$ python -q
>>> import numpy as np
>>> np.set_printoptions(precision=1, suppress=True, linewidth=160)
>>> data = np.load("w.npy")
>>> data
array([[ 1.,  0.,  0.,  0.],
       [ 0.,  1.,  0.,  0.],
       [ 0.,  0., -1.,  0.],
       [ 0.,  0.,  0., -1.]])
>>> # keeps lengths
>>> ev, evecs = np.linalg.eig(data)
>>> data @ evecs[:, 0] - ev[0] * evecs[:, 0]
array([0., 0., 0., 0.])
>>> ev
array([ 1.,  1., -1., -1.])
>>> np.prod(ev)
np.float64(1.0)
>>> x = np.array([2, 3, 3, 1])
>>> 4 - np.linalg.matrix_rank(data - np.eye(4), tol=1e-8)
np.int64(2)
>>> np.round(np.linalg.det(data), 1)
np.float64(1.0)
>>> [p for p in range(1, 25) if np.allclose(np.linalg.matrix_power(data, p), np.eye(4))]
[2, 4, 6, 8, 10, 12, 14, 16, 18, 20, 22, 24]
>>> round(np.linalg.norm(x), 1), np.round(np.linalg.norm(data @ x), 1)
(np.float64(4.8), np.float64(4.8))
>>> (data != 0).astype(int)
array([[1, 0, 0, 0],
       [0, 1, 0, 0],
       [0, 0, 1, 0],
       [0, 0, 0, 1]])
>>> np.flatnonzero(np.linalg.matrix_power((data != 0) + (data.T != 0) + np.eye(4), 4)[0])
array([0])
>>> round(float(np.linalg.det(data)), 1)
1.0
>>> (np.linalg.matrix_power((data != 0) + (data.T != 0) + np.eye(4), 4) > 0).astype(int)
array([[1, 0, 0, 0],
       [0, 1, 0, 0],
       [0, 0, 1, 0],
       [0, 0, 0, 1]])
>>> mat = np.loadtxt("block17.csv", delimiter=",")
>>> mat
array([[1. , 0.9],
       [0.9, 1. ]])
>>> [round(float(x), 1) for x in np.linalg.svd(mat, compute_uv=False)[:3]]
[1.9, 0.1]
>>> np.abs(np.linalg.svd(mat)[2][-1])
array([0.7, 0.7])
>>> np.linalg.cond(mat) > 100
np.False_
>>> np.round(np.linalg.norm(mat, 2) / np.linalg.norm(mat), 1)
np.float64(1.0)
